% ipython --no-banner

In [1]: import numpy as np

In [2]: import numpy.linalg as la

In [3]: np.set_printoptions(precision=3, suppress=True, linewidth=100)

In [4]: def rnd(a):
   ...:     return np.round(a, 3) + 0
   ...: 

In [5]: f = np.array([1, 2, 1, 3, 1])

In [6]: rng = np.random.default_rng(319)

In [7]: m1 = np.outer(rng.normal(size=25), f) + 0.1 * rng.normal(size=(25, 5))

In [8]: rnd(m1)
Out[8]: 
array([[ 1.564,  2.848,  1.419,  4.133,  1.401],
       [-1.937, -3.637, -1.764, -5.498, -1.846],
       [ 0.487,  1.127,  0.574,  1.829,  0.667],
       [ 0.744,  1.248,  0.542,  1.948,  0.506],
       [-1.584, -2.884, -1.344, -4.361, -1.705],
       [ 1.989,  3.83 ,  1.948,  5.736,  2.137],
       [-0.634, -0.951, -0.413, -1.251, -0.401],
       [ 0.539,  0.744,  0.421,  1.422,  0.599],
       [ 0.341,  0.526,  0.357,  1.046,  0.389],
       [-0.538, -1.078, -0.547, -1.658, -0.428],
       [-0.914, -2.012, -1.035, -2.747, -0.91 ],
       [-0.409, -1.218, -0.665, -1.881, -0.563],
       [ 1.035,  1.906,  1.045,  3.06 ,  0.947],
       [-0.421, -1.18 , -0.5  , -1.585, -0.567],
       [-0.422, -0.917, -0.36 , -1.614, -0.562],
       [-0.082, -0.232, -0.09 , -0.204, -0.086],
       [-0.495, -0.882, -0.201, -1.082, -0.327],
       [ 0.345,  0.697,  0.304,  0.993,  0.407],
       [ 0.176,  0.091, -0.077,  0.257, -0.027],
       [-0.168, -0.575, -0.193, -0.596,  0.028],
       [-1.478, -2.848, -1.478, -4.443, -1.499],
       [-0.813, -1.397, -0.905, -2.403, -0.974],
       [-0.614, -1.198, -0.501, -1.945, -0.72 ],
       [ 2.189,  4.203,  2.082,  6.255,  2.089],
       [ 1.636,  3.447,  1.629,  4.983,  1.647]])

In [9]: cen = (m1 - m1.mean(axis=0)) / m1.std(axis=0)

In [10]: np.argwhere(np.abs(cen) > 2)
Out[10]: 
array([[ 5,  4],
       [23,  0],
       [23,  1],
       [23,  2],
       [23,  3]])

In [11]: b = la.lstsq(np.delete(cen, 0, axis=1), cen[:, 0])[0]

In [12]: np.abs(b).argmax()
Out[12]: np.int64(0)

In [13]: rnd(b)
Out[13]: array([ 0.552, -0.236,  0.516,  0.165])

In [14]: proj = m1 @ la.solve(m1.T @ m1, m1.T)

In [15]: rnd(np.trace(proj))
Out[15]: np.float64(5.0)

In [16]: rnd(la.eigvalsh(proj))
Out[16]: 
array([0., 0., 0., 0., 0., 0., 0., 0., 0., 0., 0., 0., 0., 0., 0., 0., 0., 0., 0., 0., 1., 1., 1.,
       1., 1.])

In [17]: B = np.c_[m1[:, :2] @ np.array([[-4, -3], [3, 1]]), np.array([0, 6, 3, 8, 6, 6, 0, 4, 8, 1, 9, 8, 1, 3, 4, 3, 6, 5, 6, 0, 0, 9, 9, 6, 7])]

In [18]: rnd(B)
Out[18]: 
array([[ 2.288, -1.844,  0.   ],
       [-3.162,  2.175,  6.   ],
       [ 1.431, -0.335,  3.   ],
       [ 0.771, -0.983,  8.   ],
       [-2.318,  1.867,  6.   ],
       [ 3.535, -2.136,  6.   ],
       [-0.317,  0.951,  0.   ],
       [ 0.074, -0.874,  4.   ],
       [ 0.215, -0.496,  8.   ],
       [-1.082,  0.537,  1.   ],
       [-2.379,  0.73 ,  9.   ],
       [-2.019,  0.009,  8.   ],
       [ 1.578, -1.199,  1.   ],
       [-1.857,  0.083,  3.   ],
       [-1.065,  0.348,  4.   ],
       [-0.37 ,  0.013,  3.   ],
       [-0.665,  0.604,  6.   ],
       [ 0.709, -0.339,  5.   ],
       [-0.432, -0.438,  6.   ],
       [-1.054, -0.071,  0.   ],
       [-2.632,  1.586,  0.   ],
       [-0.938,  1.042,  9.   ],
       [-1.137,  0.644,  9.   ],
       [ 3.854, -2.363,  6.   ],
       [ 3.798, -1.461,  7.   ]])

In [19]: la.matrix_rank(B)
Out[19]: np.int64(3)

In [20]: rnd(la.norm(la.qr(m1)[0].T @ B, axis=0) ** 2 / ((B ** 2).sum(axis=0) + 1e-12))
Out[20]: array([1.   , 1.   , 0.115])

In [21]: t3 = np.stack([m1, -3 * m1, m1[::-1]])

In [22]: la.matrix_rank(t3)
Out[22]: array([5, 5, 5])

In [23]: rnd(la.norm(t3, axis=(1, 2)))
Out[23]: array([20.523, 61.568, 20.523])

In [24]: la.matrix_rank(t3.reshape(3, -1))
Out[24]: np.int64(2)

In [25]: rnd(np.einsum("bij,cij->bc", t3, t3))
Out[25]: 
array([[  421.178, -1263.534,    23.908],
       [-1263.534,  3790.602,   -71.725],
       [   23.908,   -71.725,   421.178]])

In [26]: E = np.loadtxt("x.csv", delimiter=",")

In [27]: E
Out[27]: 
array([[  2.,  -3.,  -2.],
       [ -1.,  -1.,   1.],
       [ -2.,  -4.,   4.],
       [  0.,  -7.,   5.],
       [  0.,  -4.,   5.],
       [ -2.,  -6.,   8.],
       [ -3.,  -3.,   7.],
       [  0.,   0.,   5.],
       [ -2.,   0.,   5.],
       [  1.,  -3.,   3.],
       [ -2.,  -4.,   3.],
       [ -3.,  -5.,   5.],
       [ -5.,  -6.,   8.],
       [ -2.,  -6.,   8.],
       [ -4.,  -6.,  11.],
       [ -6.,  -8.,   8.],
       [ -9.,  -7.,   7.],
       [-10., -10.,   9.],
       [-12.,  -8.,   6.],
       [-12.,  -7.,   7.],
       [-13.,  -9.,   5.],
       [-14., -10.,   6.],
       [-15.,  -8.,   9.],
       [-17.,  -7.,   8.],
       [-17., -10.,  11.],
       [-17., -11.,  12.],
       [-15., -10.,  10.],
       [-15., -11.,   7.],
       [-14.,  -8.,   9.],
       [-14.,  -7.,   9.],
       [-15., -10.,  12.]])

In [28]: # rows 5 and 13 are equal

In [29]: cov = np.cov(E, rowvar=False)

In [30]: cov.shape
Out[30]: (3, 3)

In [31]: rnd(np.corrcoef(E[:, 1], E[:, 0])[0, 1])
Out[31]: np.float64(0.818)

In [32]: np.argsort(-E.std(axis=0).round(6), kind="stable")
Out[32]: array([0, 2, 1])

In [33]: np.argwhere(np.triu(np.abs(np.corrcoef(E.T)) > 0.8, 1))
Out[33]: array([[0, 1]])

In [34]: rnd(np.corrcoef(E.T))
Out[34]: 
array([[ 1.   ,  0.818, -0.671],
       [ 0.818,  1.   , -0.667],
       [-0.671, -0.667,  1.   ]])

In [35]: rnd(cov)
Out[35]: 
array([[ 42.892,  16.706, -13.769],
       [ 16.706,   9.718,  -6.517],
       [-13.769,  -6.517,   9.828]])

In [36]: t3 = np.stack([E, -1 * E, E[::-1]])

In [37]: (t3 @ E.T).shape
Out[37]: (3, 31, 31)

In [38]: w1 = np.array([[7, 9], [4, 4], [4, 6]])

In [39]: b = np.array([2, 0])

In [40]: H = np.maximum(E @ w1 + b, 0)

In [41]: (H > 0).astype(int)
Out[41]: 
array([[0, 0],
       [0, 0],
       [0, 0],
       [0, 1],
       [1, 1],
       [0, 1],
       [0, 1],
       [1, 1],
       [1, 1],
       [1, 1],
       [0, 0],
       [0, 0],
       [0, 0],
       [0, 1],
       [0, 1],
       [0, 0],
       [0, 0],
       [0, 0],
       [0, 0],
       [0, 0],
       [0, 0],
       [0, 0],
       [0, 0],
       [0, 0],
       [0, 0],
       [0, 0],
       [0, 0],
       [0, 0],
       [0, 0],
       [0, 0],
       [0, 0]])

In [42]: H
Out[42]: 
array([[ 0.,  0.],
       [ 0.,  0.],
       [ 0.,  0.],
       [ 0.,  2.],
       [ 6., 14.],
       [ 0.,  6.],
       [ 0.,  3.],
       [22., 30.],
       [ 8., 12.],
       [ 9., 15.],
       [ 0.,  0.],
       [ 0.,  0.],
       [ 0.,  0.],
       [ 0.,  6.],
       [ 0.,  6.],
       [ 0.,  0.],
       [ 0.,  0.],
       [ 0.,  0.],
       [ 0.,  0.],
       [ 0.,  0.],
       [ 0.,  0.],
       [ 0.,  0.],
       [ 0.,  0.],
       [ 0.,  0.],
       [ 0.,  0.],
       [ 0.,  0.],
       [ 0.,  0.],
       [ 0.,  0.],
       [ 0.,  0.],
       [ 0.,  0.],
       [ 0.,  0.]])

In [43]: W2 = np.array([[2, -1, 2], [2, -2, 0]])

In [44]: w1 @ W2
Out[44]: 
array([[ 32, -25,  14],
       [ 16, -12,   8],
       [ 20, -16,   8]])

In [45]: H @ W2
Out[45]: 
array([[  0.,   0.,   0.],
       [  0.,   0.,   0.],
       [  0.,   0.,   0.],
       [  4.,  -4.,   0.],
       [ 40., -34.,  12.],
       [ 12., -12.,   0.],
       [  6.,  -6.,   0.],
       [104., -82.,  44.],
       [ 40., -32.,  16.],
       [ 48., -39.,  18.],
       [  0.,   0.,   0.],
       [  0.,   0.,   0.],
       [  0.,   0.,   0.],
       [ 12., -12.,   0.],
       [ 12., -12.,   0.],
       [  0.,   0.,   0.],
       [  0.,   0.,   0.],
       [  0.,   0.,   0.],
       [  0.,   0.,   0.],
       [  0.,   0.,   0.],
       [  0.,   0.,   0.],
       [  0.,   0.,   0.],
       [  0.,   0.,   0.],
       [  0.,   0.,   0.],
       [  0.,   0.,   0.],
       [  0.,   0.,   0.],
       [  0.,   0.,   0.],
       [  0.,   0.,   0.],
       [  0.,   0.,   0.],
       [  0.,   0.,   0.],
       [  0.,   0.,   0.]])
